>>> import numpy as np
>>> import numpy.linalg as la
>>> np.set_printoptions(precision=1, suppress=True, linewidth=140)
>>> rng = np.random.default_rng(70296)
>>> F = np.triu(rng.random((6, 6)) < 0.4, 1).astype(int)
>>> F = F + F.T
>>> F
array([[0, 0, 0, 1, 1, 1],
       [0, 0, 1, 0, 0, 1],
       [0, 1, 0, 0, 1, 1],
       [1, 0, 0, 0, 0, 1],
       [1, 0, 1, 0, 0, 1],
       [1, 1, 1, 1, 1, 0]])
>>> C2 = F.T @ F
>>> (F @ F.T).shape
(6, 6)
>>> C2
array([[3, 1, 2, 1, 1, 2],
       [1, 2, 1, 1, 2, 1],
       [2, 1, 3, 1, 1, 2],
       [1, 1, 1, 2, 2, 1],
       [1, 2, 1, 2, 3, 2],
       [2, 1, 2, 1, 2, 5]])
>>> np.round(la.svd(F, compute_uv=False) ** 2, 1) + 0
array([10.4,  3.3,  2.3,  1. ,  1. ,  0. ])
>>> idx = rng.permutation(6)
>>> idx
array([4, 0, 1, 5, 3, 2])
>>> out = F[idx][:, idx]
>>> np.allclose(out, F)
False
>>> np.sort(np.abs(la.eigvals(out)))
array([0.1, 1. , 1. , 1.5, 1.8, 3.2])
>>> round(la.det(out), 1), round(float(la.det(F[idx])), 1)
(np.float64(-1.0), 1.0)
>>> out
array([[0, 1, 0, 1, 0, 1],
       [1, 0, 0, 1, 1, 0],
       [0, 0, 0, 1, 0, 1],
       [1, 1, 1, 0, 1, 1],
       [0, 1, 0, 1, 0, 0],
       [1, 0, 1, 1, 0, 0]])
>>> np.diag(out)
array([0, 0, 0, 0, 0, 0])
>>> mat = -3 * np.eye(7) + np.ones((7, 7))
>>> mat
array([[-2.,  1.,  1.,  1.,  1.,  1.,  1.],
       [ 1., -2.,  1.,  1.,  1.,  1.,  1.],
       [ 1.,  1., -2.,  1.,  1.,  1.,  1.],
       [ 1.,  1.,  1., -2.,  1.,  1.,  1.],
       [ 1.,  1.,  1.,  1., -2.,  1.,  1.],
       [ 1.,  1.,  1.,  1.,  1., -2.,  1.],
       [ 1.,  1.,  1.,  1.,  1.,  1., -2.]])
>>> U, sig, vt = la.svd(mat, full_matrices=False)
>>> sig
array([4., 3., 3., 3., 3., 3., 3.])
>>> round(float(np.sqrt((sig ** 2).sum())), 1), round(float(la.norm(mat)), 1)
(8.4, 8.4)
>>> np.round(U.T @ mat @ vt.T, 1) + 0
array([[4., 0., 0., 0., 0., 0., 0.],
       [0., 3., 0., 0., 0., 0., 0.],
       [0., 0., 3., 0., 0., 0., 0.],
       [0., 0., 0., 3., 0., 0., 0.],
       [0., 0., 0., 0., 3., 0., 0.],
       [0., 0., 0., 0., 0., 3., 0.],
       [0., 0., 0., 0., 0., 0., 3.]])
>>> np.round(vt @ vt.T, 1) + 0
array([[1., 0., 0., 0., 0., 0., 0.],
       [0., 1., 0., 0., 0., 0., 0.],
       [0., 0., 1., 0., 0., 0., 0.],
       [0., 0., 0., 1., 0., 0., 0.],
       [0., 0., 0., 0., 1., 0., 0.],
       [0., 0., 0., 0., 0., 1., 0.],
       [0., 0., 0., 0., 0., 0., 1.]])
>>> np.abs(vt[0])
array([0.4, 0.4, 0.4, 0.4, 0.4, 0.4, 0.4])
>>> U.shape, sig.shape, vt.shape
((7, 7), (7,), (7, 7))
>>> np.round(U.T @ U, 1) + 0
array([[1., 0., 0., 0., 0., 0., 0.],
       [0., 1., 0., 0., 0., 0., 0.],
       [0., 0., 1., 0., 0., 0., 0.],
       [0., 0., 0., 1., 0., 0., 0.],
       [0., 0., 0., 0., 1., 0., 0.],
       [0., 0., 0., 0., 0., 1., 0.],
       [0., 0., 0., 0., 0., 0., 1.]])
>>> np.allclose(U * sig @ vt, mat)
True
>>> np.cumsum(sig ** 2) / np.sum(sig ** 2)
array([0.2, 0.4, 0.5, 0.6, 0.7, 0.9, 1. ])
